$ python -q
>>> import numpy as np
>>> import numpy.linalg as la
>>> np.set_printoptions(precision=2, suppress=True, linewidth=160)
>>> def rd(a):
...     return np.round(a, 2) + 0
... 
>>> X = np.load("sample4.npy")
>>> print(X)
[[-1 -1  1  0]
 [ 2 -1  2 -1]
 [ 1  0 -1 -1]]
>>> x0 = np.array([-3, -2, 0, -2])
>>> print(X @ np.ones(4))
[-1.  2. -1.]
>>> print((X * x0).sum(axis=1))
[ 5 -2 -1]
>>> M2 = np.array([[1, 4], [-4, 5]])
>>> C = np.kron(M2, X)
>>> print(C)
[[-1 -1  1  0 -4 -4  4  0]
 [ 2 -1  2 -1  8 -4  8 -4]
 [ 1  0 -1 -1  4  0 -4 -4]
 [ 4  4 -4  0 -5 -5  5  0]
 [-8  4 -8  4 10 -5 10 -5]
 [-4  0  4  4  5  0 -5 -5]]
>>> M2 = X[0, 0] * X[1:] - np.outer(X[1:, 0], X[0])
>>> print(M2)
[[ 0  3 -4  1]
 [ 0  1  0  1]]
>>> print(la.matrix_rank(M2), la.matrix_rank(X))
2 3
>>> r0 = np.array([2, -2, -2])
>>> print(np.correlate(X[2], X[0], "full"))
[ 0  1 -1 -2  0  2  1]
>>> print(np.convolve(X[2], r0))
[ 2 -2 -4  0  4  2]
>>> print(np.polyval(r0, X[2]))
[-2 -2  2  2]
>>> W0 = np.load("m.npy")
>>> print(W0)
[[ 2.2  2.   0.9]
 [-1.   1.2 -1. ]
 [ 1.4 -1.3 -1.3]
 [ 0.4 -1.5  0.5]
 [ 0.9  0.8 -1.4]
 [ 0.7  0.6  0.1]
 [ 1.  -0.2  0.4]
 [ 0.8 -1.9 -1. ]
 [ 1.  -0.1  1.1]
 [-0.7  0.   1.4]
 [ 0.2  1.7 -1.1]
 [-1.3  0.9  2.8]
 [ 0.3  0.7  1.1]
 [ 0.7  0.  -1.5]
 [-0.5 -0.2 -1.2]
 [ 0.4  0.4  1.4]
 [ 0.8  2.6  0.6]
 [ 0.5  1.3 -0.4]
 [ 0.2  0.   0.9]
 [-1.3  0.3  1.1]
 [-0.4  0.5 -1. ]
 [ 4.  -1.  -5. ]]
>>> idx = W0[:, 0] > np.median(W0[:, 0])
>>> r0 = W0[idx].mean(axis=0) - W0[~idx].mean(axis=0)
>>> print(np.argsort(-np.abs(r0).round(6), kind="stable"))
[0 2 1]
>>> print(rd(r0))
[ 1.61 -0.11 -1.13]
>>> Ac = W0 - W0.mean(axis=0)
>>> evecs = la.svd(Ac)[2][:1]
>>> M2 = Ac - Ac @ evecs.T @ evecs
>>> print(rd((Ac @ evecs.T).std(axis=0)))
[1.8]
>>> print(la.norm(M2, axis=1).round(6).argmax())
0
>>> dist = la.norm(W0[:, None] - W0[None], axis=-1)
>>> print((dist + 1e9 * np.eye(22)).round(6).argmin(axis=1))
[16 20  7  6 13 17  8  2  6 19 17  9 15  4 20 12  0 10 15  9 14  2]
>>> M2 = np.c_[W0[:, :1] @ np.array([[3]]), np.array([2, 1, 1, 2, 2, 1, 2, 2, 1, 0, 0, 2, 2, 1, 2, 1, 1, 2, 1, 2, 0, 1])]
>>> print(rd(M2))
[[ 6.6  2. ]
 [-3.   1. ]
 [ 4.2  1. ]
 [ 1.2  2. ]
 [ 2.7  2. ]
 [ 2.1  1. ]
 [ 3.   2. ]
 [ 2.4  2. ]
 [ 3.   1. ]
 [-2.1  0. ]
 [ 0.6  0. ]
 [-3.9  2. ]
 [ 0.9  2. ]
 [ 2.1  1. ]
 [-1.5  2. ]
 [ 1.2  1. ]
 [ 2.4  1. ]
 [ 1.5  2. ]
 [ 0.6  1. ]
 [-3.9  2. ]
 [-1.2  0. ]
 [12.   1. ]]
>>> print(rd(la.norm(M2 - W0 @ la.lstsq(W0, M2)[0], axis=0)))
[0.   6.23]
>>> print(la.matrix_rank(np.c_[W0, M2]))
4
>>> print(rd(la.norm(la.qr(W0)[0].T @ M2, axis=0) ** 2 / ((M2 ** 2).sum(axis=0) + 1e-12)))
[1.   0.21]
>>> A = np.loadtxt("run0.csv", delimiter=",")
>>> print(rd(A))
[[ 1.    0.    0.    0.  ]
 [ 0.    0.81  0.59  0.  ]
 [ 0.   -0.59  0.81  0.  ]
 [ 0.    0.    0.    1.  ]]
>>> print((A != 0).astype(int))
[[1 0 0 0]
 [0 1 1 0]
 [0 1 1 0]
 [0 0 0 1]]
>>> print(np.flatnonzero(la.matrix_power((A != 0) + (A.T != 0) + np.eye(4), 4)[3]))
[3]
>>> print(rd(np.sort(la.eigvals(A).real)))
[0.81 0.81 1.   1.  ]
>>> print(rd(A @ A))
[[ 1.    0.    0.    0.  ]
 [ 0.    0.31  0.95  0.  ]
 [ 0.   -0.95  0.31  0.  ]
 [ 0.    0.    0.    1.  ]]
>>> x0 = np.array([3, 1, -1, 2])
>>> print(A.T @ (A @ x0))
[ 3.  1. -1.  2.]
>>> print(4 - la.matrix_rank(A - np.eye(4), tol=1e-8))
2
>>> rng = np.random.default_rng(894142)
>>> idx = rng.permutation(4)
>>> print(idx)
[2 0 1 3]
>>> M2 = A[idx][:, idx]
>>> print(rd(np.trace(M2)))
3.62
>>> print(rd(la.det(M2)), rd(la.det(A[idx])))
1.0 1.0
>>> M2 = A / np.sqrt((A ** 2).mean(axis=1, keepdims=True))
>>> print(rd(la.norm(M2, axis=1)))
[2. 2. 2. 2.]
>>> print(la.matrix_rank(A - A.mean(axis=1, keepdims=True)))
3
>>> print(rd(A - A.mean(axis=1, keepdims=True)))
[[ 0.75 -0.25 -0.25 -0.25]
 [-0.35  0.46  0.24 -0.35]
 [-0.06 -0.64  0.75 -0.06]
 [-0.25 -0.25 -0.25  0.75]]
>>> idx = rng.permutation(4)
>>> M2 = A[:, idx] * rng.choice([-1, 1], 4)
>>> print(rd(M2))
[[ 0.    0.    1.    0.  ]
 [ 0.    0.59  0.   -0.81]
 [ 0.    0.81  0.    0.59]
 [ 1.    0.    0.    0.  ]]
>>> U, _, Vt = la.svd(A.T @ M2)
>>> print(U @ Vt)
[[ 0.  0.  1.  0.]
 [ 0.  0.  0. -1.]
 [ 0.  1.  0.  0.]
 [ 1.  0.  0.  0.]]
>>> print(idx)
[3 2 0 1]
>>> print(rd(la.lstsq(A, M2)[0]))
[[ 0.  0.  1.  0.]
 [ 0.  0.  0. -1.]
 [ 0.  1.  0.  0.]
 [ 1.  0.  0.  0.]]
>>> m1 = np.loadtxt("mat.csv", delimiter=",")
>>> print(m1)
[[4. 4. 4.]
 [6. 6. 6.]
 [4. 4. 4.]
 [6. 6. 6.]]
>>> U, sig, Vt = la.svd(m1)
>>> evecs = Vt[:(sig > 1e-8).sum()]
>>> x0 = m1[2] + -3 * m1[3] + rng.integers(2) * np.eye(3)[0]
>>> print(x0)
[-13. -14. -14.]
>>> print(np.allclose(evecs.T @ evecs @ x0, x0))
False
>>> print(la.matrix_rank(np.vstack([m1, x0])))
2
>>> print(rd(np.diag(evecs.T @ evecs)))
[0.33 0.33 0.33]
>>> W1 = np.array([[7, 2, 5, 8], [7, 4, 8, 9], [3, 7, 5, 4]])
>>> c = np.array([0, 2, 2, 2])
>>> act = np.maximum(m1 @ W1 + c, 0)
>>> print(act)
[[ 68.  54.  74.  86.]
 [102.  80. 110. 128.]
 [ 68.  54.  74.  86.]
 [102.  80. 110. 128.]]
>>> print((act > 0).mean(axis=0))
[1. 1. 1. 1.]
>>> print((act > 0).astype(int))
[[1 1 1 1]
 [1 1 1 1]
 [1 1 1 1]
 [1 1 1 1]]
>>> C = np.array([[0, 2, 0], [1, 2, 2], [0, 1, 0], [0, 2, 2]])
>>> print(W1 @ C)
[[ 2 39 20]
 [ 4 48 26]
 [ 7 33 22]]
>>> print(act @ C)
[[ 54. 490. 280.]
 [ 80. 730. 416.]
 [ 54. 490. 280.]
 [ 80. 730. 416.]]
>>> T = np.stack([m1, 3 * m1, m1[::-1]])
>>> print(rd(la.norm(T, axis=(1, 2))))
[17.66 52.99 17.66]
>>> print(T.shape)
(3, 4, 3)
>>> print(la.matrix_rank(T))
[1 1 1]
>>> J = np.array([[2, -1, -1, 2], [2, -2, -2, 1], [1, -2, 2, -2], [1, 0, -2, 0]])
>>> J[-1] = J[0] + -3 * J[1]
>>> print(J)
[[ 2 -1 -1  2]
 [ 2 -2 -2  1]
 [ 1 -2  2 -2]
 [-4  5  5 -1]]
>>> def softmax(z):
...     e = np.exp(z - z.max(axis=-1, keepdims=True))
...     return e / e.sum(axis=-1, keepdims=True)
... 
>>> print(rd(softmax(J).sum(axis=1)))
[1. 1. 1. 1.]
>>> print(rd(softmax(J[0] + 3)))
[0.48 0.02 0.02 0.48]
>>> print(rd(softmax(10 * J[0])))
[0.5 0.  0.  0.5]
>>> print(rd(softmax(J[0])))
[0.48 0.02 0.02 0.48]
>>> S = J @ J.T / np.sqrt(4)
>>> print(rd(softmax(S)))
[[0.5  0.5  0.   0.  ]
 [0.18 0.82 0.   0.  ]
 [0.   0.   1.   0.  ]
 [0.   0.   0.   1.  ]]
>>> print(softmax(S).round(6).argmax(axis=1))
[0 1 2 3]
>>> print(rd(softmax(S + np.triu(np.full(S.shape, -np.inf), 1))))
[[1.   0.   0.   0.  ]
 [0.18 0.82 0.   0.  ]
 [0.   0.   1.   0.  ]
 [0.   0.   0.   1.  ]]
>>> print(np.unique(J.round(6), axis=0).shape)
(4, 4)
>>> print(np.allclose(J[:-1].T @ la.lstsq(J[:-1].T, J[-1])[0], J[-1]))
True
>>> print(rd(J @ la.pinv(J) @ J))
[[ 2. -1. -1.  2.]
 [ 2. -2. -2.  1.]
 [ 1. -2.  2. -2.]
 [-4.  5.  5. -1.]]
>>> print(np.abs(np.diag(la.qr(J)[1])) > 1e-9)
[ True  True  True False]
>>> print(la.lstsq(J[:-1].T, J[-1])[2])
3
>>> M = np.loadtxt("w.csv", delimiter=",")
>>> print(M)
[[ 0.39  1.04  0.91  1.3 ]
 [-0.24 -0.64 -0.56 -0.8 ]]
>>> cov = M.T @ M
>>> print(rd(la.eigvalsh(cov)[::-1]))
[5.17 0.   0.   0.  ]
>>> print(rd(np.trace(cov)), rd((M ** 2).sum()))
5.17 5.17
>>> print((M @ M.T).shape)
(2, 2)
>>> print(np.allclose(cov, cov.T))
True
>>> r0, r1 = M[1], M[0]
>>> print(rd(r0 @ r1))
-2.31
>>> print(rd(r0 @ r0))
1.42
>>> pr = (r0 @ r1) / (r0 @ r0) * r0
>>> print(rd(np.outer(r0, r1)))
[[-0.09 -0.25 -0.22 -0.31]
 [-0.25 -0.67 -0.58 -0.83]
 [-0.22 -0.58 -0.51 -0.73]
 [-0.31 -0.83 -0.73 -1.04]]
>>> print(rd(la.norm(r0 + r1) ** 2 + la.norm(r0 - r1) ** 2))
10.35
>>> print(rd(pr))
[0.39 1.04 0.91 1.3 ]
